% ipython --no-banner

In [1]: import numpy as np

In [2]: from numpy import linalg as LA

In [3]: np.set_printoptions(precision=2, suppress=True, linewidth=100, floatmode="fixed")

In [4]: rnd = lambda a: np.round(a, 2) + 0

In [5]: E = np.array([[2, 1, 3],
   ...:     [5, 4, 5],
   ...:     [6, 7, 7],
   ...:     [8, 10, 7],
   ...:     [10, 11, 9],
   ...:     [10, 11, 10],
   ...:     [13, 12, 13],
   ...:     [16, 14, 15],
   ...:     [16, 14, 16],
   ...:     [19, 15, 19],
   ...:     [21, 18, 22],
   ...:     [21, 20, 22],
   ...:     [22, 21, 22],
   ...:     [25, 22, 23],
   ...:     [26, 25, 24]])

In [6]: E
Out[6]: 
array([[ 2,  1,  3],
       [ 5,  4,  5],
       [ 6,  7,  7],
       [ 8, 10,  7],
       [10, 11,  9],
       [10, 11, 10],
       [13, 12, 13],
       [16, 14, 15],
       [16, 14, 16],
       [19, 15, 19],
       [21, 18, 22],
       [21, 20, 22],
       [22, 21, 22],
       [25, 22, 23],
       [26, 25, 24]])

In [7]: vec = np.array([0, -2, 2])

In [8]: E @ np.eye(3)[0]
Out[8]: 
array([ 2.00,  5.00,  6.00,  8.00, 10.00, 10.00, 13.00, 16.00, 16.00, 19.00, 21.00, 21.00, 22.00,
       25.00, 26.00])

In [9]: E @ (2 * vec)
Out[9]: array([  8,   4,   0, -12,  -8,  -4,   4,   4,   8,  16,  16,   8,   4,   4,  -4])

In [10]: np.einsum("ij,j->i", E, vec)
Out[10]: array([ 4,  2,  0, -6, -4, -2,  2,  2,  4,  8,  8,  4,  2,  2, -2])

In [11]: (E @ vec).argmax()
Out[11]: np.int64(9)

In [12]: (E * vec).sum(axis=1)
Out[12]: array([ 4,  2,  0, -6, -4, -2,  2,  2,  4,  8,  8,  4,  2,  2, -2])

In [13]: E @ vec
Out[13]: array([ 4,  2,  0, -6, -4, -2,  2,  2,  4,  8,  8,  4,  2,  2, -2])

In [14]: W0 = np.loadtxt("x.csv", delimiter=",")

In [15]: W0
Out[15]: 
array([[2.00, 0.00, 0.00, 0.00],
       [2.00, 2.00, 0.00, 0.00],
       [1.00, 3.00, 1.00, 0.00],
       [3.00, 1.00, 1.00, 2.00]])

In [16]: vec = np.array([-2, 3, 2, -3])

In [17]: target = W0 @ vec

In [18]: coef, lr = np.zeros(4), 1 / LA.norm(W0, 2) ** 2

In [19]: for i in range(150):
    ...:     coef -= lr * W0.T @ (W0 @ coef - target)
    ...:     if i % 50 == 0: print(i, round(LA.norm(W0 @ coef - target), 2))
    ...: 
0 9.34
50 0.64
100 0.48

In [20]: rnd(coef)
Out[20]: array([-2.11,  3.23,  1.27, -2.56])

In [21]: rnd(LA.cond(W0))
Out[21]: np.float64(13.25)

In [22]: Y = W0 / LA.norm(W0, axis=1, keepdims=True)

In [23]: cov = Y @ Y.T

In [24]: np.argwhere(np.triu(np.abs(cov) > 0.95, 1))
Out[24]: array([], shape=(0, 2), dtype=int64)

In [25]: (np.abs(cov) > 0.9).astype(int)
Out[25]: 
array([[1, 0, 0, 0],
       [0, 1, 0, 0],
       [0, 0, 1, 0],
       [0, 0, 0, 1]])

In [26]: rnd(np.degrees(np.arccos(np.clip(cov[1, 2], -1, 1))))
Out[26]: np.float64(31.48)

In [27]: rnd(LA.norm(Y, axis=1))
Out[27]: array([1.00, 1.00, 1.00, 1.00])

In [28]: rnd(cov)
Out[28]: 
array([[1.00, 0.71, 0.30, 0.77],
       [0.71, 1.00, 0.85, 0.73],
       [0.30, 0.85, 1.00, 0.54],
       [0.77, 0.73, 0.54, 1.00]])

In [29]: rnd(cov[1])
Out[29]: array([0.71, 1.00, 0.85, 0.73])
